% ipython --no-banner

In [1]: import numpy as np

In [2]: np.set_printoptions(suppress=True, linewidth=140)

In [3]: W0 = np.loadtxt("mat.csv", delimiter=",")

In [4]: W0
Out[4]: 
array([[ 0.3 ,  0.62, -0.92,  0.53, -1.27, -0.63],
       [-0.4 , -0.08, -0.8 ,  0.2 ,  0.04, -0.28],
       [-1.5 ,  0.4 , -4.9 ,  1.6 , -1.4 , -2.1 ],
       [-0.35,  0.42, -2.03,  0.77, -1.05, -0.98]])

In [5]: # looks like rank 2

In [6]: left, sigma, vt = np.linalg.svd(W0)

In [7]: V = vt[:(sigma > 1e-8).sum()]

In [8]: rng = np.random.default_rng(61)

In [9]: x0 = W0[1] + 3 * W0[2] + rng.integers(2) * np.eye(6)[2]

In [10]: x0.round(3)
Out[10]: array([ -4.9 ,   1.12, -15.5 ,   5.  ,  -4.16,  -6.58])

In [11]: np.round(np.diag(V.T @ V), 3)
Out[11]: array([0.315, 0.169, 0.709, 0.087, 0.584, 0.136])

In [12]: mat = np.load("x.npy")

In [13]: mat
Out[13]: 
array([[0, 1, 0, 0, 1, 2, 1],
       [0, 2, 1, 2, 1, 0, 0],
       [0, 0, 0, 1, 2, 2, 0],
       [0, 0, 0, 2, 0, 2, 1],
       [0, 0, 0, 0, 1, 0, 0],
       [0, 0, 0, 0, 0, 1, 0],
       [0, 0, 0, 0, 0, 0, 0]])

In [14]: A2 = mat + rng.integers(-2, 3, (7, 6)) @ rng.integers(-2, 3, (6, 7))

In [15]: A2
Out[15]: 
array([[-3,  6, -9, -1, -1,  2,  2],
       [-3, -6,  3, -8,  2, -5, -6],
       [ 0, -2, 13, -5,  6,  1,  1],
       [ 1,  3, -5, -3,  0,  4, -2],
       [-7, -2,  4, -3,  8,  0, -2],
       [ 0, -4, -7,  2,  2,  2, -3],
       [ 1, -2, -5,  0, -9, -4, -5]])

In [16]: np.abs(A2 - mat).sum(axis=1)
Out[16]: array([21, 35, 27, 19, 25, 19, 26])

In [17]: np.round(np.linalg.svd(A2 - mat, compute_uv=False), 3) + 0
Out[17]: array([22.449, 16.398, 11.526,  8.748,  5.917,  2.956,  0.   ])

In [18]: np.linalg.matrix_rank(A2 - mat, tol=1e-8)
Out[18]: np.int64(6)
